>>> import numpy as np
>>> np.set_printoptions(precision=2, suppress=True, linewidth=140)
>>> E = np.abs(np.array([[-2, 1, -2, 3, -5, 2, -5, -3, 4],
...     [5, -2, -3, -2, 3, 1, 3, 1, -3],
...     [-3, 0, 5, -1, 1, 3, 1, 4, 2],
...     [-5, -5, -5, 1, 4, 2, 3, -2, 2],
...     [3, 3, -3, -3, 0, -4, 1, 1, 3],
...     [4, -4, -2, 1, -1, 0, 5, -1, 2],
...     [-1, 0, -4, -2, 2, -5, -4, -4, 4],
...     [3, -4, 1, 3, 5, -5, 4, 2, 3],
...     [4, 5, -4, 5, 2, -4, -4, 1, 0]])) + np.eye(9)
>>> E = E / E.sum(axis=1, keepdims=True)
>>> E
array([[0.11, 0.04, 0.07, 0.11, 0.18, 0.07, 0.18, 0.11, 0.14],
       [0.21, 0.12, 0.12, 0.08, 0.12, 0.04, 0.12, 0.04, 0.12],
       [0.14, 0.  , 0.29, 0.05, 0.05, 0.14, 0.05, 0.19, 0.1 ],
       [0.17, 0.17, 0.17, 0.07, 0.13, 0.07, 0.1 , 0.07, 0.07],
       [0.14, 0.14, 0.14, 0.14, 0.05, 0.18, 0.05, 0.05, 0.14],
       [0.19, 0.19, 0.1 , 0.05, 0.05, 0.05, 0.24, 0.05, 0.1 ],
       [0.04, 0.  , 0.15, 0.07, 0.07, 0.19, 0.19, 0.15, 0.15],
       [0.1 , 0.13, 0.03, 0.1 , 0.16, 0.16, 0.13, 0.1 , 0.1 ],
       [0.13, 0.17, 0.13, 0.17, 0.07, 0.13, 0.13, 0.03, 0.03]])
>>> # a transition matrix
>>> x = np.array([-6, 1, 6, -6, 5, -4, 1, -8, 7])
>>> y = E @ x
>>> y
array([ 0.11,  0.25, -0.57,  0.2 , -0.55, -0.1 , -0.11, -0.65, -0.93])
>>> np.linalg.solve(E, -2 * y)
array([ 12.,  -2., -12.,  12., -10.,   8.,  -2.,  16., -14.])
>>> np.linalg.solve(E, y + E[:, 8])
array([-6.,  1.,  6., -6.,  5., -4.,  1., -8.,  8.])
>>> def softmax(z):
...     e = np.exp(z - z.max(axis=-1, keepdims=True))
...     return e / e.sum(axis=-1, keepdims=True)
... 
>>> softmax(E).sum(axis=1)
array([1., 1., 1., 1., 1., 1., 1., 1., 1.])
>>> softmax(E[6])
array([0.1 , 0.1 , 0.12, 0.11, 0.11, 0.12, 0.12, 0.12, 0.12])
>>> att = E @ E.T / np.sqrt(9)
>>> softmax(att + np.triu(np.full(att.shape, -np.inf), 1))
array([[1.  , 0.  , 0.  , 0.  , 0.  , 0.  , 0.  , 0.  , 0.  ],
       [0.5 , 0.5 , 0.  , 0.  , 0.  , 0.  , 0.  , 0.  , 0.  ],
       [0.33, 0.33, 0.34, 0.  , 0.  , 0.  , 0.  , 0.  , 0.  ],
       [0.25, 0.25, 0.25, 0.25, 0.  , 0.  , 0.  , 0.  , 0.  ],
       [0.2 , 0.2 , 0.2 , 0.2 , 0.2 , 0.  , 0.  , 0.  , 0.  ],
       [0.17, 0.17, 0.17, 0.17, 0.17, 0.17, 0.  , 0.  , 0.  ],
       [0.14, 0.14, 0.14, 0.14, 0.14, 0.14, 0.14, 0.  , 0.  ],
       [0.13, 0.12, 0.12, 0.12, 0.12, 0.13, 0.13, 0.13, 0.  ],
       [0.11, 0.11, 0.11, 0.11, 0.11, 0.11, 0.11, 0.11, 0.11]])
>>> softmax(att).round(6).argmax(axis=1)
array([0, 1, 2, 3, 4, 5, 6, 7, 8])
>>> W = np.array([[4, 4, 2],
...     [0, 2, 1],
...     [4, 2, 2],
...     [1, 4, 1],
...     [1, 3, 1],
...     [3, 1, 4],
...     [4, 3, 5],
...     [2, 2, 0],
...     [3, 1, 2]])
>>> coef = np.array([0, 0, 0])
>>> H = np.maximum(E @ W + coef, 0)
>>> (H > 0).mean(axis=0)
array([1., 1., 1.])
>>> np.linalg.matrix_rank(H)
np.int64(3)
>>> Z = np.array([[-1, 2], [-2, 1], [0, -2]])
>>> (H @ Z).round(6).argmax(axis=1)
array([1, 1, 1, 1, 1, 1, 1, 1, 1])
>>> E.sum(axis=1)
array([1., 1., 1., 1., 1., 1., 1., 1., 1.])
>>> E @ np.ones(9)
array([1., 1., 1., 1., 1., 1., 1., 1., 1.])
>>> np.sort(np.abs(np.linalg.eigvals(E)))[::-1]
array([1.  , 0.18, 0.18, 0.14, 0.13, 0.13, 0.08, 0.08, 0.02])
>>> np.linalg.matrix_power(E, 2)
array([[0.12, 0.1 , 0.13, 0.1 , 0.09, 0.13, 0.13, 0.09, 0.11],
       [0.13, 0.09, 0.14, 0.1 , 0.1 , 0.11, 0.13, 0.09, 0.11],
       [0.13, 0.09, 0.15, 0.08, 0.1 , 0.12, 0.13, 0.11, 0.1 ],
       [0.14, 0.09, 0.14, 0.09, 0.1 , 0.11, 0.12, 0.09, 0.11],
       [0.15, 0.11, 0.14, 0.09, 0.1 , 0.09, 0.14, 0.08, 0.1 ],
       [0.12, 0.08, 0.13, 0.09, 0.1 , 0.11, 0.14, 0.1 , 0.12],
       [0.12, 0.1 , 0.14, 0.09, 0.08, 0.13, 0.14, 0.1 , 0.1 ],
       [0.14, 0.12, 0.12, 0.09, 0.09, 0.11, 0.14, 0.08, 0.11],
       [0.14, 0.1 , 0.14, 0.08, 0.1 , 0.1 , 0.14, 0.09, 0.11]])
>>> p = np.eye(9)[2]
>>> for _ in range(3):
...     p = p @ E
...     print(p.round(2))
... 
[0.14 0.   0.29 0.05 0.05 0.14 0.05 0.19 0.1 ]
[0.13 0.09 0.15 0.08 0.1  0.12 0.13 0.11 0.1 ]
[0.13 0.1  0.14 0.09 0.1  0.12 0.13 0.09 0.11]
>>> gram = E.T @ E
>>> np.linalg.matrix_rank(gram)
np.int64(9)
>>> np.round(np.trace(gram), 2), round(float((E ** 2).sum()), 2)
(np.float64(1.26), 1.26)
>>> (E @ E.T).shape
(9, 9)
>>> out = np.array([[-1, 0, 1, -2, 1, 1, 1],
...     [-3, -2, -1, -1, -3, 0, 0],
...     [1, -1, 3, 3, 0, 2, -2],
...     [1, -3, 2, 1, 1, 0, 2],
...     [0, 2, 3, -2, 3, -1, -3],
...     [2, -1, 1, 3, 2, -1, 0],
...     [1, -2, -2, -1, -1, 0, -3]])
>>> data = np.tril(out)
>>> data
array([[-1,  0,  0,  0,  0,  0,  0],
       [-3, -2,  0,  0,  0,  0,  0],
       [ 1, -1,  3,  0,  0,  0,  0],
       [ 1, -3,  2,  1,  0,  0,  0],
       [ 0,  2,  3, -2,  3,  0,  0],
       [ 2, -1,  1,  3,  2, -1,  0],
       [ 1, -2, -2, -1, -1,  0, -3]])
>>> # triangular: eigenvalues sit on the diagonal
>>> np.trace(data)
np.int64(0)
>>> round(float(np.linalg.det(data)), 2)
54.0
>>> (data - data.T) / 2
array([[ 0. ,  1.5, -0.5, -0.5,  0. , -1. , -0.5],
       [-1.5,  0. ,  0.5,  1.5, -1. ,  0.5,  1. ],
       [ 0.5, -0.5,  0. , -1. , -1.5, -0.5,  1. ],
       [ 0.5, -1.5,  1. ,  0. ,  1. , -1.5,  0.5],
       [ 0. ,  1. ,  1.5, -1. ,  0. , -1. ,  0.5],
       [ 1. , -0.5,  0.5,  1.5,  1. ,  0. ,  0. ],
       [ 0.5, -1. , -1. , -0.5, -0.5,  0. ,  0. ]])
>>> np.allclose(data @ data.T, data.T @ data)
False
>>> round(float(np.abs(np.linalg.eigvals(data)).max()), 2)
3.0
>>> A = np.load("mat.npy")
>>> A
array([[ 3,  0,  0,  0],
       [ 4,  0,  0,  0],
       [ 5, -2, -4,  0],
       [ 2, -2,  3,  1]])
>>> # triangular
>>> out = np.array([[2, 1, 0], [1, 3, 2], [0, 0, 2], [2, 0, 0]])
>>> out.T @ A.T
array([[  6,   8,   8,   4],
       [  3,   4,  -1,  -4],
       [  0,   0, -12,   2]])
>>> out @ A
Traceback (most recent call last):
  File "<python-input-48>", line 1, in <module>
    out @ A
    ~~~~^~~
ValueError: matmul: Input operand 1 has a mismatch in its core dimension 0, with gufunc signature (n?,k),(k,m?)->(n?,m?) (size 4 is different from 3)
>>> np.vstack([A, out.T]).shape
(7, 4)
>>> np.round(np.trace(np.linalg.pinv(A) @ A), 2)
np.float64(3.0)
>>> np.unique(A.round(6), axis=0).shape
(4, 4)
>>> np.prod(np.diag(A)), round(float(np.linalg.det(A)), 2)
(np.int64(0), 0.0)
>>> np.linalg.matrix_rank(A - A[0, 0] * np.eye(4))
np.int64(3)
>>> A @ A
array([[  9,   0,   0,   0],
       [ 12,   0,   0,   0],
       [-13,   8,  16,   0],
       [ 15,  -8,  -9,   1]])
>>> [int(np.linalg.matrix_rank(np.linalg.matrix_power(A, p))) for p in range(1, 5)]
[3, 3, 3, 3]
>>> X = np.load("arr.npy")
>>> X
array([[-1.86,  1.45, 19.64, 21.12, 39.45,  1.42],
       [ 1.3 , -1.  , 21.12, 18.54, 39.82, -0.66],
       [-1.  , -0.34, 20.33, 19.25, 41.71,  0.83],
       [ 0.22, -1.72, 18.6 , 21.23, 39.25, -0.86],
       [-1.45, -0.42, 18.97, 18.71, 41.72,  0.04],
       [-0.55,  0.33, 20.99, 20.58, 39.69,  1.1 ],
       [ 0.94, -1.24, 21.76, 19.5 , 41.19, -0.01],
       [-1.23, -0.26, 18.89, 19.3 , 39.84, -0.35],
       [ 0.38,  0.32, 19.88, 19.62, 38.35,  0.3 ],
       [ 1.31, -0.7 , 19.84, 20.12, 39.  ,  0.9 ],
       [ 0.48, -0.29, 20.8 , 20.28, 38.61, -0.77],
       [ 1.93, -0.98, 20.13, 20.52, 39.48, -0.41],
       [ 1.16, -0.11, 19.15, 19.81, 40.96, -0.33],
       [-1.54, -0.07, 19.17, 19.68, 40.41, -1.38],
       [ 1.79, -0.59, 20.3 , 21.1 , 39.14, -0.43],
       [ 0.43,  0.48, 21.3 , 20.4 , 39.07,  0.65],
       [-1.27, -0.59, 20.74, 20.13, 38.81,  0.98],
       [-0.96,  0.44, 20.13, 18.17, 40.71,  0.72],
       [-0.42, -0.19, 19.72, 20.66, 39.22,  0.78],
       [-0.32, -0.38, 19.36, 18.93, 37.85, -1.21],
       [-0.87,  0.2 , 21.59, 20.13, 41.35,  0.28],
       [ 0.59, -0.97, 20.67, 19.88, 40.73, -0.44],
       [ 1.42,  0.17, 21.4 , 19.95, 39.6 ,  0.37],
       [ 0.01, -0.57, 18.86, 21.35, 40.1 , -0.77],
       [ 1.26,  0.78, 20.39, 19.3 , 40.37, -1.28],
       [-0.71, -0.12, 19.96, 19.64, 39.51,  0.72],
       [ 0.71,  0.7 , 21.25, 20.33, 38.68,  0.64]])
>>> Ac = (X - X.mean(axis=0)) / X.std(axis=0)
>>> Ac.std(axis=0)
array([1., 1., 1., 1., 1., 1.])
>>> np.argwhere(np.abs(Ac) > 2)
array([[ 0,  1],
       [ 3,  1],
       [17,  3]])
>>> coef = np.linalg.lstsq(np.delete(Ac, 3, axis=1), Ac[:, 3])[0]
>>> round(float(1 - np.var(Ac[:, 3] - np.delete(Ac, 3, axis=1) @ coef)), 2)
0.18
>>> coef
array([ 0.23, -0.05, -0.21, -0.29,  0.27])
>>> E.sum(axis=0)
array([1.22, 0.95, 1.19, 0.83, 0.88, 1.03, 1.18, 0.78, 0.94])
>>> E.shape
(9, 9)
>>> E.sum(axis=1)
array([1., 1., 1., 1., 1., 1., 1., 1., 1.])
>>> np.round(E - E[0], 2) + 0
array([[ 0.  ,  0.  ,  0.  ,  0.  ,  0.  ,  0.  ,  0.  ,  0.  ,  0.  ],
       [ 0.1 ,  0.09,  0.05, -0.02, -0.05, -0.03, -0.05, -0.07, -0.02],
       [ 0.04, -0.04,  0.21, -0.06, -0.13,  0.07, -0.13,  0.08, -0.05],
       [ 0.06,  0.13,  0.1 , -0.04, -0.05,  0.  , -0.08, -0.04, -0.08],
       [ 0.03,  0.1 ,  0.06,  0.03, -0.13,  0.11, -0.13, -0.06, -0.01],
       [ 0.08,  0.15,  0.02, -0.06, -0.13, -0.02,  0.06, -0.06, -0.05],
       [-0.07, -0.04,  0.08, -0.03, -0.1 ,  0.11,  0.01,  0.04,  0.01],
       [-0.01,  0.09, -0.04, -0.01, -0.02,  0.09, -0.05, -0.01, -0.05],
       [ 0.03,  0.13,  0.06,  0.06, -0.11,  0.06, -0.05, -0.07, -0.11]])
>>> np.round(np.diff(E, axis=0), 2) + 0
array([[ 0.1 ,  0.09,  0.05, -0.02, -0.05, -0.03, -0.05, -0.07, -0.02],
       [-0.07, -0.12,  0.16, -0.04, -0.08,  0.1 , -0.08,  0.15, -0.03],
       [ 0.02,  0.17, -0.12,  0.02,  0.09, -0.08,  0.05, -0.12, -0.03],
       [-0.03, -0.03, -0.03,  0.07, -0.09,  0.12, -0.05, -0.02,  0.07],
       [ 0.05,  0.05, -0.04, -0.09,  0.  , -0.13,  0.19,  0.  , -0.04],
       [-0.15, -0.19,  0.05,  0.03,  0.03,  0.14, -0.05,  0.1 ,  0.05],
       [ 0.06,  0.13, -0.12,  0.02,  0.09, -0.02, -0.06, -0.05, -0.05],
       [ 0.04,  0.04,  0.1 ,  0.07, -0.09, -0.03,  0.  , -0.06, -0.06]])
>>> np.unravel_index(np.abs(E).argmax(), E.shape)
(np.int64(2), np.int64(2))
>>> np.count_nonzero(E)
np.int64(79)
>>> np.linalg.matrix_rank(E)
np.int64(9)
>>> np.linalg.svd(E, compute_uv=False)
array([1.01, 0.31, 0.24, 0.19, 0.15, 0.1 , 0.08, 0.04, 0.01])
>>> E.mean(axis=0)
array([0.14, 0.11, 0.13, 0.09, 0.1 , 0.11, 0.13, 0.09, 0.1 ])
>>> np.round(np.abs(E).max(), 2)
np.float64(0.29)
>>> E[:, 9]
Traceback (most recent call last):
  File "<python-input-75>", line 1, in <module>
    E[:, 9]
    ~^^^^^^
IndexError: index 9 is out of bounds for axis 1 with size 9
>>> round(np.linalg.norm(E), 2)
np.float64(1.12)
